$ ipython --no-banner

In [1]: import numpy as np

In [2]: from numpy import linalg as LA

In [3]: np.set_printoptions(precision=3, suppress=True, linewidth=100, floatmode="fixed")

In [4]: rd = lambda a: np.round(a, 3) + 0

In [5]: J = np.load("m.npy")

In [6]: print(J)
[[ 0.700  0.420 -0.070  0.490  0.210 -0.350 -1.050]
 [ 0.500  0.300 -0.050  0.350  0.150 -0.250 -0.750]
 [ 0.100  0.060 -0.010  0.070  0.030 -0.050 -0.150]
 [-1.100 -0.660  0.110 -0.770 -0.330  0.550  1.650]
 [-0.800 -0.480  0.080 -0.560 -0.240  0.400  1.200]
 [-0.900 -0.540  0.090 -0.630 -0.270  0.450  1.350]
 [-1.400 -0.840  0.140 -0.980 -0.420  0.700  2.100]
 [ 0.500  0.300 -0.050  0.350  0.150 -0.250 -0.750]
 [ 0.200  0.120 -0.020  0.140  0.060 -0.100 -0.300]
 [-1.400 -0.840  0.140 -0.980 -0.420  0.700  2.100]
 [-0.200 -0.120  0.020 -0.140 -0.060  0.100  0.300]
 [ 0.200  0.120 -0.020  0.140  0.060 -0.100 -0.300]]

In [7]: print(rd(J[5] @ J[4]))
3.204

In [8]: print(rd(LA.norm(J, "nuc")))
5.854

In [9]: print(rd(LA.norm(J[5] - J[4])))
0.211

In [10]: print(rd(LA.norm(J, axis=1)))
[1.477 1.055 0.211 2.320 1.688 1.899 2.953 1.055 0.422 2.953 0.422 0.422]

In [11]: print(LA.norm(J, axis=1).argmax())
6

In [12]: print(rd(LA.norm(J[5], 1)), rd(LA.norm(J[5], np.inf)))
4.23 1.35

In [13]: rank = LA.matrix_rank(J)

In [14]: print(rank)
1

In [15]: N = LA.svd(J)[2][rank:].T

In [16]: print([int(LA.matrix_rank(J[:i])) for i in range(1, len(J) + 1)])
[1, 1, 1, 1, 1, 1, 1, 1, 1, 1, 1, 1]

In [17]: print(LA.matrix_rank(J.T @ J), LA.matrix_rank(J @ J.T))
1 1

In [18]: Uu, s, VT = LA.svd(J)

In [19]: print(np.argmax(s[:-1] / (s[1:] + 1e-6)) + 1)
1

In [20]: print(rd(s))
[5.854 0.000 0.000 0.000 0.000 0.000 0.000]

In [21]: M2 = Uu[:, :1] @ np.diag(s[:1]) @ VT[:1]

In [22]: print(LA.matrix_rank(J, rtol=0.05))
1

In [23]: theta = np.radians(72)

In [24]: R = np.eye(7)

In [25]: R[1, 1] = R[4, 4] = np.cos(theta)

In [26]: R[1, 4], R[4, 1] = -np.sin(theta), np.sin(theta)

In [27]: print(rd(R))
[[ 1.000  0.000  0.000  0.000  0.000  0.000  0.000]
 [ 0.000  0.309  0.000  0.000 -0.951  0.000  0.000]
 [ 0.000  0.000  1.000  0.000  0.000  0.000  0.000]
 [ 0.000  0.000  0.000  1.000  0.000  0.000  0.000]
 [ 0.000  0.951  0.000  0.000  0.309  0.000  0.000]
 [ 0.000  0.000  0.000  0.000  0.000  1.000  0.000]
 [ 0.000  0.000  0.000  0.000  0.000  0.000  1.000]]

In [28]: M2 = J @ R.T

In [29]: print(rd(LA.svd(J, compute_uv=False)), rd(LA.svd(M2, compute_uv=False)))
[5.854 0.000 0.000 0.000 0.000 0.000 0.000] [5.854 0.000 0.000 0.000 0.000 0.000 0.000]

In [30]: print(rd(M2))
[[ 0.700 -0.070 -0.070  0.490  0.464 -0.350 -1.050]
 [ 0.500 -0.050 -0.050  0.350  0.332 -0.250 -0.750]
 [ 0.100 -0.010 -0.010  0.070  0.066 -0.050 -0.150]
 [-1.100  0.110  0.110 -0.770 -0.730  0.550  1.650]
 [-0.800  0.080  0.080 -0.560 -0.531  0.400  1.200]
 [-0.900  0.090  0.090 -0.630 -0.597  0.450  1.350]
 [-1.400  0.140  0.140 -0.980 -0.929  0.700  2.100]
 [ 0.500 -0.050 -0.050  0.350  0.332 -0.250 -0.750]
 [ 0.200 -0.020 -0.020  0.140  0.133 -0.100 -0.300]
 [-1.400  0.140  0.140 -0.980 -0.929  0.700  2.100]
 [-0.200  0.020  0.020 -0.140 -0.133  0.100  0.300]
 [ 0.200 -0.020 -0.020  0.140  0.133 -0.100 -0.300]]

In [31]: m1 = np.load("x.npy")

In [32]: print(m1)
[[ 0.000  0.000  2.000 -3.000 -1.000  2.000  2.000 -1.000 -3.000  1.000  1.000]
 [-2.000 -3.000 -3.000  2.000  1.000  1.000  0.000  3.000  1.000  1.000  5.000]
 [-3.000  2.000  3.000 -1.000  0.000 -3.000  3.000 -3.000  2.000  3.000  4.000]
 [ 1.000  2.000  0.000  0.000  0.000  2.000  0.000 -3.000  2.000  3.000  3.000]
 [-3.000  1.000  2.000  3.000 -3.000 -2.000 -3.000 -2.000  0.000  3.000  1.000]
 [-3.000 -3.000  3.000 -3.000 -3.000  2.000 -3.000 -2.000 -3.000  4.000  2.000]
 [ 1.000  3.000  1.000 -3.000 -2.000 -2.000  3.000 -2.000 -1.000  0.000  3.000]
 [-2.000  2.000 -2.000  3.000 -1.000 -3.000 -3.000 -1.000 -1.000  5.000  0.000]
 [-1.000  0.000  0.000  0.000  3.000  1.000 -1.000  0.000  3.000  5.000  3.000]
 [ 0.000  0.000  0.000  0.000  0.000  0.000  0.000  0.000  0.000 -2.000 -4.000]
 [ 0.000  0.000  0.000  0.000  0.000  0.000  0.000  0.000  0.000  9.000  9.000]]

In [33]: vec = np.array([-3, 2, -2, 5, -4, 2, 1, 5, -3, 1, -1])

In [34]: print((m1 * vec).sum(axis=1))
[ -5.000  22.000 -23.000 -16.000  19.000  -4.000 -17.000  27.000 -15.000   2.000   0.000]

In [35]: print(np.sign((m1 @ vec).round(6)))
[-1.000  1.000 -1.000 -1.000  1.000 -1.000 -1.000  1.000 -1.000  1.000  0.000]

In [36]: print((m1 @ vec).argmax())
7

In [37]: print(m1 @ np.ones(11))
[ 0.000  6.000  7.000 10.000 -3.000 -9.000  1.000 -3.000 13.000 -6.000 18.000]

In [38]: print(LA.norm(m1 @ vec) <= LA.norm(m1, 2) * LA.norm(vec) + 1e-9)
True

In [39]: print(m1 * vec)
[[ -0.000   0.000  -4.000 -15.000   4.000   4.000   2.000  -5.000   9.000   1.000  -1.000]
 [  6.000  -6.000   6.000  10.000  -4.000   2.000   0.000  15.000  -3.000   1.000  -5.000]
 [  9.000   4.000  -6.000  -5.000  -0.000  -6.000   3.000 -15.000  -6.000   3.000  -4.000]
 [ -3.000   4.000  -0.000   0.000  -0.000   4.000   0.000 -15.000  -6.000   3.000  -3.000]
 [  9.000   2.000  -4.000  15.000  12.000  -4.000  -3.000 -10.000  -0.000   3.000  -1.000]
 [  9.000  -6.000  -6.000 -15.000  12.000   4.000  -3.000 -10.000   9.000   4.000  -2.000]
 [ -3.000   6.000  -2.000 -15.000   8.000  -4.000   3.000 -10.000   3.000   0.000  -3.000]
 [  6.000   4.000   4.000  15.000   4.000  -6.000  -3.000  -5.000   3.000   5.000  -0.000]
 [  3.000   0.000  -0.000   0.000 -12.000   2.000  -1.000   0.000  -9.000   5.000  -3.000]
 [ -0.000   0.000  -0.000   0.000  -0.000   0.000   0.000   0.000  -0.000  -2.000   4.000]
 [ -0.000   0.000  -0.000   0.000  -0.000   0.000   0.000   0.000  -0.000   9.000  -9.000]]

In [40]: arr = np.loadtxt("sample11.csv", delimiter=",")

In [41]: print(arr)
[[ 11.000   0.000 -15.000 -18.000  18.000  18.000 -24.000  -3.000   9.000  15.000 -18.000  24.000]
 [  0.000   2.000   0.000   0.000   0.000   0.000   0.000   0.000   0.000   0.000   0.000   0.000]
 [-15.000   0.000  27.000  30.000 -30.000 -30.000  40.000   5.000 -15.000 -25.000  30.000 -40.000]
 [-18.000   0.000  30.000  38.000 -36.000 -36.000  48.000   6.000 -18.000 -30.000  36.000 -48.000]
 [ 18.000   0.000 -30.000 -36.000  38.000  36.000 -48.000  -6.000  18.000  30.000 -36.000  48.000]
 [ 18.000   0.000 -30.000 -36.000  36.000  38.000 -48.000  -6.000  18.000  30.000 -36.000  48.000]
 [-24.000   0.000  40.000  48.000 -48.000 -48.000  66.000   8.000 -24.000 -40.000  48.000 -64.000]
 [ -3.000   0.000   5.000   6.000  -6.000  -6.000   8.000   3.000  -3.000  -5.000   6.000  -8.000]
 [  9.000   0.000 -15.000 -18.000  18.000  18.000 -24.000  -3.000  11.000  15.000 -18.000  24.000]
 [ 15.000   0.000 -25.000 -30.000  30.000  30.000 -40.000  -5.000  15.000  27.000 -30.000  40.000]
 [-18.000   0.000  30.000  36.000 -36.000 -36.000  48.000   6.000 -18.000 -30.000  38.000 -48.000]
 [ 24.000   0.000 -40.000 -48.000  48.000  48.000 -64.000  -8.000  24.000  40.000 -48.000  66.000]]

In [42]: vec = np.array([1, 3, 0, 0, 3, 1, 0, 1, 3, 0, 2, 0])

In [43]: target = arr @ vec

In [44]: beta, lr = np.zeros(12), 1 / LA.norm(arr, 2) ** 2

In [45]: for i in range(60):
    ...:     beta -= lr * arr.T @ (arr @ beta - target)
    ...:     if i % 10 == 0: print(i, round(LA.norm(arr @ beta - target), 3))
    ...: 
0 11.392
10 11.388
20 11.385
30 11.381
40 11.377
50 11.373

In [46]: print(rd(LA.cond(arr)))
171.5
